$ ipython --no-banner

In [1]: import numpy as np

In [2]: np.set_printoptions(precision=1, suppress=True, linewidth=120, sign=" ")

In [3]: A = np.load("data.npy")

In [4]: A
Out[4]: 
array([[-2., -5.,  4., -2.],
       [ 0.,  3., -2., -1.],
       [ 0.,  2., -3., -3.],
       [ 0., -2., -2.,  1.]])

In [5]: rng = np.random.default_rng(895)

In [6]: idx = rng.permutation(4)

In [7]: idx
Out[7]: array([ 0,  2,  1,  3])

In [8]: A2 = A[idx][:, idx]

In [9]: np.trace(A2)
Out[9]: np.float64(-1.0)

In [10]: M = np.array([[1.0, -0.6, -0.5, 0.8, -1.3, -1.4, -1.1, -0.6],
    ...:     [-0.4, -0.7, -0.4, -0.5, 0.4, -0.6, -1.0, -0.1],
    ...:     [-0.2, 0.0, -1.0, 0.9, -0.2, 0.3, 0.4, -0.3],
    ...:     [-1.3, -0.3, -0.4, -1.1, 1.1, -1.8, -0.6, 0.9],
    ...:     [-1.1, -0.9, 0.7, 2.0, -1.3, 0.3, -1.1, -0.2]])

In [11]: M[:, 4] *= 5

In [12]: M
Out[12]: 
array([[ 1. , -0.6, -0.5,  0.8, -6.5, -1.4, -1.1, -0.6],
       [-0.4, -0.7, -0.4, -0.5,  2. , -0.6, -1. , -0.1],
       [-0.2,  0. , -1. ,  0.9, -1. ,  0.3,  0.4, -0.3],
       [-1.3, -0.3, -0.4, -1.1,  5.5, -1.8, -0.6,  0.9],
       [-1.1, -0.9,  0.7,  2. , -6.5,  0.3, -1.1, -0.2]])

In [13]: np.round(np.linalg.norm(M) ** 2 / np.linalg.norm(M, 2) ** 2, 1)
Out[13]: np.float64(1.1)

In [14]: np.round(np.linalg.norm(M[4] - M[0]), 1)
Out[14]: np.float64(3.2)

In [15]: np.linalg.norm(M, axis=1)
Out[15]: array([ 6.9,  2.5,  1.8,  6.1,  7.1])

In [16]: np.linalg.norm(M, axis=1).argmax()
Out[16]: np.int64(4)

In [17]: E = np.load("m.npy")

In [18]: E
Out[18]: 
array([[-3,  2, -5, -3,  2, -5,  4],
       [ 2, -3,  2, -5, -3,  2, -5],
       [-5,  2, -3,  2, -5, -3,  2],
       [-3, -5,  2, -3,  2, -5, -3],
       [ 2, -3, -5,  2, -3,  2, -5],
       [-5,  2, -3, -5,  2, -3,  2],
       [ 4, -5,  2, -3, -5,  2, -3]])

In [19]: # symmetric

In [20]: vec = np.array([-4, -3, -3, -3, 3, -2, 2])

In [21]: h = np.maximum(E @ vec, 0)

In [22]: np.tanh(E @ vec)
Out[22]: array([ 1., -1.,  1.,  1., -1.,  1., -1.])

In [23]: np.maximum(E @ (3 * vec), 0)
Out[23]: array([ 162,    0,   36,  120,    0,  162,    0])

In [24]: np.maximum(E @ vec, 0) - np.maximum(-E @ vec, 0)
Out[24]: array([ 54, -13,  12,  40, -13,  54, -23])
